% ipython --no-banner

In [1]: import numpy as np

In [2]: np.set_printoptions(precision=2, suppress=True, linewidth=100)

In [3]: rnd = lambda a: np.round(a, 2) + 0

In [4]: mat = np.loadtxt("w.csv", delimiter=",")

In [5]: mat
Out[5]: 
array([[2., 5., 4., 2., 2., 5., 4., 2., 1., 6., 4., 5., 1., 4., 2., 2.],
       [5., 2., 5., 4., 2., 1., 3., 5., 4., 3., 4., 3., 4., 0., 2., 4.],
       [4., 5., 4., 4., 3., 2., 2., 6., 2., 3., 5., 4., 0., 2., 4., 2.],
       [2., 4., 4., 6., 2., 4., 4., 2., 0., 2., 3., 2., 0., 4., 1., 2.],
       [2., 2., 3., 2., 2., 2., 4., 3., 2., 3., 1., 5., 2., 1., 1., 6.],
       [5., 1., 2., 4., 2., 0., 1., 4., 3., 4., 3., 3., 3., 5., 1., 2.],
       [4., 3., 2., 4., 4., 1., 4., 3., 5., 3., 3., 2., 4., 1., 5., 2.],
       [2., 5., 6., 2., 3., 4., 3., 0., 6., 2., 2., 4., 0., 3., 5., 2.],
       [1., 4., 2., 0., 2., 3., 5., 6., 2., 0., 4., 3., 6., 4., 5., 2.],
       [6., 3., 3., 2., 3., 4., 3., 2., 0., 4., 5., 5., 4., 2., 1., 4.],
       [4., 4., 5., 3., 1., 3., 3., 2., 4., 5., 0., 3., 3., 5., 6., 6.],
       [5., 3., 4., 2., 5., 3., 2., 4., 3., 5., 3., 0., 3., 5., 2., 3.],
       [1., 4., 0., 0., 2., 3., 4., 0., 6., 4., 3., 3., 6., 2., 5., 1.],
       [4., 0., 2., 4., 1., 5., 1., 3., 4., 2., 5., 5., 2., 6., 2., 3.],
       [2., 2., 4., 1., 1., 1., 5., 5., 5., 1., 6., 2., 5., 2., 6., 5.],
       [2., 4., 2., 2., 6., 2., 2., 2., 2., 4., 6., 3., 1., 3., 5., 0.]])

In [6]: M2 = np.linalg.inv(mat)

In [7]: print(np.allclose(M2, mat.T))
False

In [8]: print(rnd(np.linalg.slogdet(mat)[0]))
1.0

In [9]: x0 = np.array([0, 1, 0, 0, 1, 1, 2, 0, 1, 0, 1, 2, 0, 1, 1, 1])

In [10]: rhs = mat @ x0

In [11]: c, lr = np.zeros(16), 1 / np.linalg.norm(mat, 2) ** 2

In [12]: for i in range(150):
    ...:     c -= lr * mat.T @ (mat @ c - rhs)
    ...:     if i % 50 == 0: print(i, round(np.linalg.norm(mat @ c - rhs), 2))
    ...: 
0 18.02
50 5.19
100 3.26

In [13]: rnd(np.linalg.cond(mat))
Out[13]: np.float64(55.6)

In [14]: w, evecs = np.linalg.eigh(mat)

In [15]: x0 = np.array([-1, 2, -1, 0, 0, 0, 2, -1, 2, -2, 2, 0, 2, -2, 0, -2])

In [16]: print((np.sign(evecs[:, -1].round(6)) == np.sign(evecs[0, -1].round(6))).astype(int))
[1 1 1 1 1 1 1 1 1 1 1 1 1 1 1 1]

In [17]: np.abs(mat).sum(axis=1).max(), rnd(np.abs(w).max())
Out[17]: (np.float64(57.0), np.float64(49.14))

In [18]: X = np.loadtxt("case12.csv", delimiter=",")

In [19]: X
Out[19]: 
array([[ 1., -3., -2.,  0.,  0., -3.,  2.,  0.],
       [-2., -1.,  2., -1.,  3.,  2.,  2., -1.],
       [ 1., -3., -2.,  0.,  0., -3.,  2.,  0.],
       [-2.,  1., -2.,  0.,  8.,  3.,  5.,  1.],
       [-4., -1.,  4.,  1.,  3.,  1.,  2.,  2.],
       [ 0.,  0.,  0.,  0.,  0.,  0.,  0.,  0.],
       [ 4., -3., -5.,  3.,  3., -3.,  5.,  0.],
       [-3.,  2.,  2.,  1.,  2.,  2., -1.,  5.],
       [ 0.,  0.,  0.,  0.,  0.,  0.,  0.,  0.],
       [-3.,  2.,  2.,  1.,  2.,  2., -1.,  5.],
       [ 3.,  0., -3.,  3.,  3.,  0.,  3.,  0.],
       [ 0.,  3., -2.,  2.,  3.,  1.,  2.,  0.],
       [ 3.,  0., -3.,  3.,  3.,  0.,  3.,  0.],
       [-2.,  3.,  2.,  1.,  2.,  3.,  1., -2.],
       [-1.,  0.,  0.,  1.,  2.,  0.,  3., -2.],
       [ 0.,  0.,  0.,  0.,  0.,  0.,  0.,  0.],
       [ 3., -1., -5.,  2.,  5.,  0.,  4.,  2.],
       [-2., -1.,  2., -1.,  3.,  2.,  2., -1.],
       [-2.,  4.,  1.,  2., 10.,  8.,  5., -1.],
       [ 4., -3., -5.,  3.,  3., -3.,  5.,  0.],
       [-3.,  3.,  1., -1.,  0.,  1., -1.,  0.],
       [ 0.,  3., -2.,  2.,  3.,  1.,  2.,  0.],
       [ 0.,  2., -1.,  4.,  5.,  2.,  2.,  5.],
       [-1.,  5.,  4.,  0.,  0.,  0., -1., -3.],
       [ 4., -3., -5.,  3.,  3., -3.,  5.,  0.],
       [ 1., -3., -2.,  0.,  0., -3.,  2.,  0.],
       [-1.,  5., -2.,  1.,  5.,  4.,  1.,  2.],
       [-2.,  3.,  0.,  4.,  3.,  0.,  2.,  3.],
       [-3.,  5.,  2.,  0.,  4.,  6.,  0.,  0.],
       [-3.,  8.,  6.,  1.,  2.,  3.,  0., -5.],
       [ 0.,  0.,  0.,  0.,  0.,  0.,  0.,  0.],
       [-3.,  2., -1., -2.,  2.,  1.,  0.,  2.],
       [-4.,  5.,  1., -2.,  2.,  4., -2.,  2.],
       [-6.,  2.,  6.,  2.,  5.,  4.,  3.,  0.],
       [-3.,  2.,  2.,  1.,  2.,  2., -1.,  5.],
       [-6., -1.,  3.,  0.,  3., -1.,  3.,  2.],
       [ 2.,  2.,  3.,  1.,  0., -1.,  0., -3.],
       [ 3.,  0., -3.,  3.,  3.,  0.,  3.,  0.],
       [-5.,  6.,  3.,  0.,  2.,  4.,  0., -2.],
       [ 1.,  0., -1.,  5.,  3., -1.,  3.,  3.],
       [ 3.,  0., -3.,  3.,  3.,  0.,  3.,  0.],
       [-2., -1.,  2., -1.,  3.,  2.,  2., -1.],
       [ 3.,  2.,  2.,  6.,  3., -2.,  3.,  0.],
       [-3.,  1.,  2., -2.,  5.,  5.,  1.,  1.],
       [-1.,  2., -1.,  5.,  7.,  2.,  5.,  3.],
       [-2.,  5.,  1.,  5.,  7.,  5.,  3.,  3.]])

In [20]: z = X[:, 2] > np.median(X[:, 2])

In [21]: r0 = X[z].mean(axis=0) - X[~z].mean(axis=0)

In [22]: z.astype(int)
Out[22]: 
array([0, 1, 0, 0, 1, 0, 0, 1, 0, 1, 0, 0, 0, 1, 0, 0, 0, 1, 1, 0, 1, 0, 0, 1, 0, 0, 0, 0, 1, 1, 0,
       0, 1, 1, 1, 1, 1, 0, 1, 0, 0, 1, 1, 1, 0, 1])

In [23]: np.argsort(-np.abs(r0).round(6), kind="stable")
Out[23]: array([2, 0, 5, 1, 6, 3, 7, 4])

In [24]: ((X - X.mean(axis=0)) @ r0 > 0).astype(int)
Out[24]: 
array([0, 1, 0, 0, 1, 0, 0, 1, 0, 1, 0, 0, 0, 1, 0, 0, 0, 1, 1, 0, 1, 0, 0, 1, 0, 0, 1, 1, 1, 1, 0,
       1, 1, 1, 1, 1, 1, 0, 1, 0, 0, 1, 0, 1, 0, 1])

In [25]: cent = X[[42, 18]].astype(float)

In [26]: for _ in range(7):
    ...:     z = np.linalg.norm(X[:, None] - cent, axis=-1).argmin(axis=1)
    ...:     cent = np.array([X[z == j].mean(axis=0) for j in range(2)])
    ...: 

In [27]: z
Out[27]: 
array([0, 1, 0, 1, 1, 0, 0, 1, 0, 1, 0, 0, 0, 1, 0, 0, 0, 1, 1, 0, 1, 0, 1, 1, 0, 0, 1, 1, 1, 1, 0,
       1, 1, 1, 1, 1, 0, 0, 1, 0, 0, 1, 0, 1, 1, 1])

In [28]: np.bincount(z)
Out[28]: array([21, 25])

In [29]: rnd(cent[1] - cent[0])
Out[29]: array([-4.39,  2.95,  3.45, -1.14,  1.7 ,  3.63, -1.1 ,  1.  ])

In [30]: print(np.abs(cent[1] - cent[0]).argmax())
0

In [31]: U, sv, Vh = np.linalg.svd(X)

In [32]: print(np.argmax(sv[:-1] / (sv[1:] + 1e-6)) + 1)
7

In [33]: rnd(sv)
Out[33]: array([35.47, 30.03, 15.22, 13.66, 12.15,  6.96,  3.78,  0.16])

In [34]: M2 = U[:, :7] @ np.diag(sv[:7]) @ Vh[:7]

In [35]: print(rnd(np.abs(X - M2).max()))
0.04

In [36]: print(rnd(np.linalg.norm(X - M2) / np.linalg.norm(X)))
0.0

In [37]: np.linalg.matrix_rank(M2)
Out[37]: np.int64(7)

In [38]: print(np.linalg.norm(X, axis=1).argmax())
18

In [39]: rnd(np.linalg.norm(X) ** 2 / np.linalg.norm(X, 2) ** 2)
Out[39]: np.float64(2.22)

In [40]: rnd(np.linalg.norm(X, axis=0))
Out[40]: array([18.63, 19.6 , 18.52, 15.84, 24.33, 18.41, 17.66, 14.87])

In [41]: rnd(np.linalg.norm(X, 2))
Out[41]: np.float64(35.47)

In [42]: print(rnd(np.linalg.norm(X[27] - X[4])))
6.86

In [43]: M2 = X[0, 0] * X[1:] - np.outer(X[1:, 0], X[0])

In [44]: M2
Out[44]: 
array([[  0.,  -7.,  -2.,  -1.,   3.,  -4.,   6.,  -1.],
       [  0.,   0.,   0.,   0.,   0.,   0.,   0.,   0.],
       [  0.,  -5.,  -6.,   0.,   8.,  -3.,   9.,   1.],
       [  0., -13.,  -4.,   1.,   3., -11.,  10.,   2.],
       [  0.,   0.,   0.,   0.,   0.,   0.,   0.,   0.],
       [  0.,   9.,   3.,   3.,   3.,   9.,  -3.,   0.],
       [  0.,  -7.,  -4.,   1.,   2.,  -7.,   5.,   5.],
       [  0.,   0.,   0.,   0.,   0.,   0.,   0.,   0.],
       [  0.,  -7.,  -4.,   1.,   2.,  -7.,   5.,   5.],
       [  0.,   9.,   3.,   3.,   3.,   9.,  -3.,   0.],
       [  0.,   3.,  -2.,   2.,   3.,   1.,   2.,   0.],
       [  0.,   9.,   3.,   3.,   3.,   9.,  -3.,   0.],
       [  0.,  -3.,  -2.,   1.,   2.,  -3.,   5.,  -2.],
       [  0.,  -3.,  -2.,   1.,   2.,  -3.,   5.,  -2.],
       [  0.,   0.,   0.,   0.,   0.,   0.,   0.,   0.],
       [  0.,   8.,   1.,   2.,   5.,   9.,  -2.,   2.],
       [  0.,  -7.,  -2.,  -1.,   3.,  -4.,   6.,  -1.],
       [  0.,  -2.,  -3.,   2.,  10.,   2.,   9.,  -1.],
       [  0.,   9.,   3.,   3.,   3.,   9.,  -3.,   0.],
       [  0.,  -6.,  -5.,  -1.,   0.,  -8.,   5.,   0.],
       [  0.,   3.,  -2.,   2.,   3.,   1.,   2.,   0.],
       [  0.,   2.,  -1.,   4.,   5.,   2.,   2.,   5.],
       [  0.,   2.,   2.,   0.,   0.,  -3.,   1.,  -3.],
       [  0.,   9.,   3.,   3.,   3.,   9.,  -3.,   0.],
       [  0.,   0.,   0.,   0.,   0.,   0.,   0.,   0.],
       [  0.,   2.,  -4.,   1.,   5.,   1.,   3.,   2.],
       [  0.,  -3.,  -4.,   4.,   3.,  -6.,   6.,   3.],
       [  0.,  -4.,  -4.,   0.,   4.,  -3.,   6.,   0.],
       [  0.,  -1.,   0.,   1.,   2.,  -6.,   6.,  -5.],
       [  0.,   0.,   0.,   0.,   0.,   0.,   0.,   0.],
       [  0.,  -7.,  -7.,  -2.,   2.,  -8.,   6.,   2.],
       [  0.,  -7.,  -7.,  -2.,   2.,  -8.,   6.,   2.],
       [  0., -16.,  -6.,   2.,   5., -14.,  15.,   0.],
       [  0.,  -7.,  -4.,   1.,   2.,  -7.,   5.,   5.],
       [  0., -19.,  -9.,   0.,   3., -19.,  15.,   2.],
       [  0.,   8.,   7.,   1.,   0.,   5.,  -4.,  -3.],
       [  0.,   9.,   3.,   3.,   3.,   9.,  -3.,   0.],
       [  0.,  -9.,  -7.,   0.,   2., -11.,  10.,  -2.],
       [  0.,   3.,   1.,   5.,   3.,   2.,   1.,   3.],
       [  0.,   9.,   3.,   3.,   3.,   9.,  -3.,   0.],
       [  0.,  -7.,  -2.,  -1.,   3.,  -4.,   6.,  -1.],
       [  0.,  11.,   8.,   6.,   3.,   7.,  -3.,   0.],
       [  0.,  -8.,  -4.,  -2.,   5.,  -4.,   7.,   1.],
       [  0.,  -1.,  -3.,   5.,   7.,  -1.,   7.,   3.],
       [  0.,  -1.,  -3.,   5.,   7.,  -1.,   7.,   3.]])

In [45]: np.linalg.matrix_rank(M2), np.linalg.matrix_rank(X)
Out[45]: (np.int64(7), np.int64(8))

In [46]: X[:, 0] / X[0, 0]
Out[46]: 
array([ 1., -2.,  1., -2., -4.,  0.,  4., -3.,  0., -3.,  3.,  0.,  3., -2., -1.,  0.,  3., -2.,
       -2.,  4., -3.,  0.,  0., -1.,  4.,  1., -1., -2., -3., -3.,  0., -3., -4., -6., -3., -6.,
        2.,  3., -5.,  1.,  3., -2.,  3., -3., -1., -2.])
